% ipython --no-banner

In [1]: import numpy as np

In [2]: import numpy.linalg as la

In [3]: np.set_printoptions(precision=4, suppress=True, linewidth=120)

In [4]: rd = lambda a: np.round(a, 4) + 0

In [5]: basis = np.array([[1, -1, -1, -2], [0, -2, 0, 2], [-1, 1, -1, 1]])

In [6]: A = np.repeat(basis, 24 // 3, axis=0)

In [7]: rng = np.random.default_rng(328)

In [8]: A = A + 0.05 * rng.normal(size=A.shape)

In [9]: rd(A)
Out[9]: 
array([[ 1.0276, -0.9952, -1.015 , -2.02  ],
       [ 1.0534, -0.9896, -1.0307, -1.9758],
       [ 1.0081, -0.9335, -1.0854, -2.0235],
       [ 1.0063, -0.9168, -0.969 , -1.9737],
       [ 0.9515, -1.0445, -1.0418, -2.0074],
       [ 0.9839, -1.0298, -0.9605, -1.9897],
       [ 0.9297, -1.0487, -0.9668, -2.0417],
       [ 0.979 , -1.0607, -1.0318, -2.0384],
       [-0.0116, -1.9796, -0.0106,  2.0202],
       [ 0.0764, -2.0741, -0.0894,  1.9977],
       [ 0.0803, -1.9778, -0.0294,  1.9375],
       [ 0.0678, -2.0777,  0.0038,  1.9853],
       [-0.0154, -1.925 , -0.0824,  2.0277],
       [ 0.0226, -2.0094, -0.0113,  2.0279],
       [-0.0341, -2.0344,  0.0795,  2.0766],
       [ 0.0441, -1.977 ,  0.0068,  1.9557],
       [-1.0302,  0.9811, -0.9103,  0.9727],
       [-1.0264,  0.9651, -1.0019,  1.0545],
       [-1.0143,  0.9428, -1.0213,  0.999 ],
       [-0.9505,  0.9329, -1.0549,  1.0502],
       [-1.0515,  0.9482, -0.9439,  1.022 ],
       [-1.0839,  0.9832, -0.9731,  1.1145],
       [-0.9915,  1.05  , -1.0437,  1.0449],
       [-0.9727,  1.0098, -1.0084,  0.9355]])

In [10]: basis = A[[6, 9]].astype(float)

In [11]: for _ in range(3):
    ...:     labels = la.norm(A[:, None] - basis, axis=-1).argmin(axis=1)
    ...:     basis = np.array([A[labels == j].mean(axis=0) for j in range(2)])
    ...: 

In [12]: labels
Out[12]: array([0, 0, 0, 0, 0, 0, 0, 0, 1, 1, 1, 1, 1, 1, 1, 1, 1, 1, 1, 1, 1, 1, 1, 1])

In [13]: rd(basis[1] - basis[0])
Out[13]: array([-1.4856,  0.4872,  0.507 ,  3.5227])
